$ ipython --no-banner

In [1]: import numpy as np

In [2]: np.set_printoptions(suppress=True, linewidth=200)

In [3]: rnd = lambda a: np.round(a, 1) + 0

In [4]: F = np.array([[0.2, -0.8, 0.0],
   ...:     [-0.2, -2.0, -1.4],
   ...:     [-1.8, -0.3, -1.2],
   ...:     [2.2, 0.2, 0.7],
   ...:     [0.7, 1.3, 1.6],
   ...:     [-0.7, 0.2, 0.3],
   ...:     [0.3, -0.6, -1.3],
   ...:     [-1.6, -0.2, 0.0]])

In [5]: rng = np.random.default_rng(454908)

In [6]: F[3] = F[2] + 0.1 * rng.normal(size=3)

In [7]: print(rnd(F))
[[ 0.2 -0.8  0. ]
 [-0.2 -2.  -1.4]
 [-1.8 -0.3 -1.2]
 [-2.  -0.3 -1.2]
 [ 0.7  1.3  1.6]
 [-0.7  0.2  0.3]
 [ 0.3 -0.6 -1.3]
 [-1.6 -0.2  0. ]]

In [8]: q, R = np.linalg.qr(F)

In [9]: print(q.shape, R.shape)
(8, 3) (3, 3)

In [10]: rnd(R)
Out[10]: 
array([[-3.3, -0.7, -1.6],
       [ 0. ,  2.5,  2.1],
       [ 0. ,  0. ,  1.5]])

In [11]: evals, V = np.linalg.eig(R)

In [12]: print(rnd(np.sort(np.linalg.eigvals(R @ R))))
[ 2.2  6.5 10.9]

In [13]: rnd(np.prod(evals))
Out[13]: np.float64(-12.4)

In [14]: R @ V[:, 0] - evals[0] * V[:, 0]
Out[14]: array([0., 0., 0.])

In [15]: rnd(np.sort(np.linalg.eigvals(R.T)))
Out[15]: array([-3.3,  1.5,  2.5])

In [16]: W0 = np.loadtxt("w.csv", delimiter=",")

In [17]: print(rnd(W0))
[[ 0.1 -0.7  1.   0. ]
 [ 0.1 -0.4  0.6  0.1]
 [ 0.5  0.2 -0.8  1.8]
 [-0.1 -0.1  0.4 -0.4]
 [-1.   1.1 -0.7 -2.8]
 [ 0.6 -0.8  0.5  1.7]]

In [18]: rk = np.linalg.matrix_rank(W0)

In [19]: rk
Out[19]: np.int64(2)

In [20]: N = np.linalg.svd(W0)[2][rk:].T

In [21]: rnd(N @ N.T)
Out[21]: 
array([[ 0.9,  0.1,  0. , -0.3],
       [ 0.1,  0.7,  0.4,  0.1],
       [ 0. ,  0.4,  0.3,  0.1],
       [-0.3,  0.1,  0.1,  0.1]])

In [22]: rnd(W0 @ N)
Out[22]: 
array([[0., 0.],
       [0., 0.],
       [0., 0.],
       [0., 0.],
       [0., 0.],
       [0., 0.]])

In [23]: N.shape
Out[23]: (4, 2)

In [24]: np.allclose(W0 @ N, 0)
Out[24]: True

In [25]: Uu, sigma, Vt = np.linalg.svd(W0)

In [26]: print(rnd(sigma))
[4.2 1.9 0.  0. ]

In [27]: np.argmax(sigma[:-1] / (sigma[1:] + 1e-6)) + 1
Out[27]: np.int64(2)

In [28]: A2 = Uu[:, :2] @ np.diag(sigma[:2]) @ Vt[:2]

In [29]: rnd(np.linalg.norm(W0 - A2) / np.linalg.norm(W0))
Out[29]: np.float64(0.0)

In [30]: rnd(np.abs(W0 - A2).max())
Out[30]: np.float64(0.0)

In [31]: np.linalg.matrix_rank(A2)
Out[31]: np.int64(2)

In [32]: rnd(np.linalg.norm(W0 - A2, 2)), rnd(sigma[2])
Out[32]: (np.float64(0.0), np.float64(0.0))

In [33]: u, r1 = W0[0], W0[2]

In [34]: rnd(u @ u)
Out[34]: np.float64(1.4)

In [35]: rnd(u @ r1)
Out[35]: np.float64(-0.8)

In [36]: pr = (u @ r1) / (u @ u) * u

In [37]: rnd(np.outer(u, r1))
Out[37]: 
array([[ 0.1,  0. , -0.1,  0.2],
       [-0.3, -0.1,  0.6, -1.2],
       [ 0.5,  0.2, -0.8,  1.7],
       [ 0. ,  0. ,  0. ,  0. ]])

In [38]: rnd((r1 - pr) @ u)
Out[38]: np.float64(0.0)

In [39]: rnd(r1 - pr)
Out[39]: array([ 0.6, -0.2, -0.3,  1.8])

In [40]: rnd(np.linalg.norm(u + r1) ** 2 + np.linalg.norm(u - r1) ** 2)
Out[40]: np.float64(11.4)

In [41]: u = np.array([2, 4])

In [42]: rnd(np.cross(W0[5, :3], W0[0, :3]))
Out[42]: array([-0.4, -0.6, -0.3])

In [43]: A = np.loadtxt("x.csv", delimiter=",")

In [44]: rnd(A)
Out[44]: 
array([[ 1. ,  0. ,  0. ,  0. ,  0. ],
       [ 0. , -0.5,  0. ,  0.9,  0. ],
       [ 0. ,  0. ,  1. ,  0. ,  0. ],
       [ 0. , -0.9,  0. , -0.5,  0. ],
       [ 0. ,  0. ,  0. ,  0. ,  1. ]])

In [45]: u, r1 = A[0], A[1]

In [46]: u @ u
Out[46]: np.float64(1.0)

In [47]: pr = (u @ r1) / (u @ u) * u

In [48]: pr
Out[48]: array([0., 0., 0., 0., 0.])

In [49]: rnd(np.outer(u, r1))
Out[49]: 
array([[ 0. , -0.5,  0. ,  0.9,  0. ],
       [ 0. ,  0. ,  0. ,  0. ,  0. ],
       [ 0. ,  0. ,  0. ,  0. ,  0. ],
       [ 0. ,  0. ,  0. ,  0. ,  0. ],
       [ 0. ,  0. ,  0. ,  0. ,  0. ]])

In [50]: np.linalg.matrix_rank(np.outer(u, r1))
Out[50]: np.int64(1)

In [51]: print(rnd(np.linalg.norm(u + r1) ** 2 + np.linalg.norm(u - r1) ** 2))
4.0

In [52]: w1 = np.array([[2, 0], [0, 3], [2, 3], [2, 1], [2, 1]])

In [53]: beta = np.array([0, -3])

In [54]: hid = np.maximum(A @ w1 + beta, 0)

In [55]: (hid > 0).astype(int)
Out[55]: 
array([[1, 0],
       [1, 0],
       [1, 0],
       [0, 0],
       [1, 0]])

In [56]: cent = np.array([[2, -2], [-3, -2]])

In [57]: rnd(hid @ cent)
Out[57]: 
array([[ 4. , -4. ],
       [ 3.5, -3.5],
       [ 4. , -4. ],
       [ 0. ,  0. ],
       [ 4. , -4. ]])

In [58]: (hid @ cent).round(6).argmax(axis=1)
Out[58]: array([0, 0, 0, 0, 0])

In [59]: x0 = np.array([2, 0, -3, -3, -1])

In [60]: rhs = A @ x0

In [61]: rnd(rhs)
Out[61]: array([ 2. , -2.6, -3. ,  1.5, -1. ])

In [62]: rnd(np.linalg.solve(A, rhs + A[:, 3]))
Out[62]: array([ 2.,  0., -3., -2., -1.])

In [63]: hat = np.triu(np.array([[2, 2, 1, -3, 5],
    ...:     [0, 5, 3, 2, -2],
    ...:     [-1, -4, 2, -5, 3],
    ...:     [3, -4, 4, 2, -3],
    ...:     [4, -3, 3, -4, -3]]), 1) + np.eye(5)

In [64]: A2 = hat @ A @ np.linalg.inv(hat)

In [65]: rnd(np.trace(A2)), rnd(np.trace(A))
Out[65]: (np.float64(2.0), np.float64(2.0))

In [66]: rnd(np.linalg.det(A2))
Out[66]: np.float64(1.0)

In [67]: print(rnd(A @ A))
[[ 1.   0.   0.   0.   0. ]
 [ 0.  -0.5  0.  -0.9  0. ]
 [ 0.   0.   1.   0.   0. ]
 [ 0.   0.9  0.  -0.5  0. ]
 [ 0.   0.   0.   0.   1. ]]

In [68]: rnd(np.linalg.det(A))
Out[68]: np.float64(1.0)

In [69]: data = rng.normal(size=(30, 5)) + 10 * np.array([-1, 1, 9, 3, 0])

In [70]: rnd(data)
Out[70]: 
array([[-10.5,   9.8,  90.8,  32. ,   0.3],
       [ -9.3,  10.2,  88.3,  30.9,   0. ],
       [ -7.9,  10.8,  89.7,  30.6,  -0.5],
       [-11.6,  10. ,  89.9,  32.1,  -1.5],
       [-10.6,   8.1,  91.1,  29.5,  -0.8],
       [-10.2,   7.8,  91.9,  30. ,  -1.3],
       [ -9.7,  10.1,  90.1,  30.8,   0.3],
       [-11.7,   8.8,  90.8,  31.7,  -0.5],
       [-11.6,  11. ,  90.7,  30.5,   0.6],
       [ -9.4,  10.7,  90.2,  30.3,   1. ],
       [ -9.9,  10. ,  89.5,  30.9,   0.3],
       [-10. ,  10.4,  90.6,  29.2,   1.2],
       [-10. ,   9.2,  89.7,  31.4,   0. ],
       [ -9.8,  10.6,  89.5,  29.1,  -0.7],
       [-10.3,   9.7,  90.2,  31.1,   0.1],
       [-10.2,  12.2,  88.3,  29.7,  -0.3],
       [-10.2,  10.2,  89.2,  30.4,   1.6],
       [-10.2,   9.7,  88.7,  29.7,  -0.4],
       [-10.2,   7.4,  89.6,  29.4,   1.2],
       [ -8.3,   9.6,  90.6,  30.3,  -1.1],
       [-10.7,   9.5,  90.1,  30. ,  -0.2],
       [ -9.2,  10.1,  90.7,  30.8,  -1.3],
       [-10.8,   9.4,  89.7,  29.8,  -1.5],
       [-10. ,  10. ,  88.4,  30.1,  -2.6],
       [ -9.7,   9.3,  89.2,  30.5,   0.2],
       [-10.4,   9.3,  88.7,  29.6,  -1.8],
       [ -9.1,   9.4,  90.7,  29.3,  -0.2],
       [ -9.6,   8.7,  90.5,  28.1,  -0.1],
       [-10.9,  10. ,  89. ,  29.6,   0.3],
       [-11.1,  10.6,  90. ,  30.3,   0.9]])

In [71]: hat = data @ np.linalg.solve(data.T @ data, data.T)

In [72]: rnd(hat @ data[:, 0])
Out[72]: 
array([-10.5,  -9.3,  -7.9, -11.6, -10.6, -10.2,  -9.7, -11.7, -11.6,  -9.4,  -9.9, -10. , -10. ,  -9.8, -10.3, -10.2, -10.2, -10.2, -10.2,  -8.3, -10.7,  -9.2, -10.8, -10. ,  -9.7, -10.4,  -9.1,
        -9.6, -10.9, -11.1])

In [73]: rnd(np.linalg.eigvalsh(hat))
Out[73]: array([0., 0., 0., 0., 0., 0., 0., 0., 0., 0., 0., 0., 0., 0., 0., 0., 0., 0., 0., 0., 0., 0., 0., 0., 0., 1., 1., 1., 1., 1.])

In [74]: rnd(np.trace(hat))
Out[74]: np.float64(5.0)

In [75]: np.allclose(hat @ hat, hat)
Out[75]: True
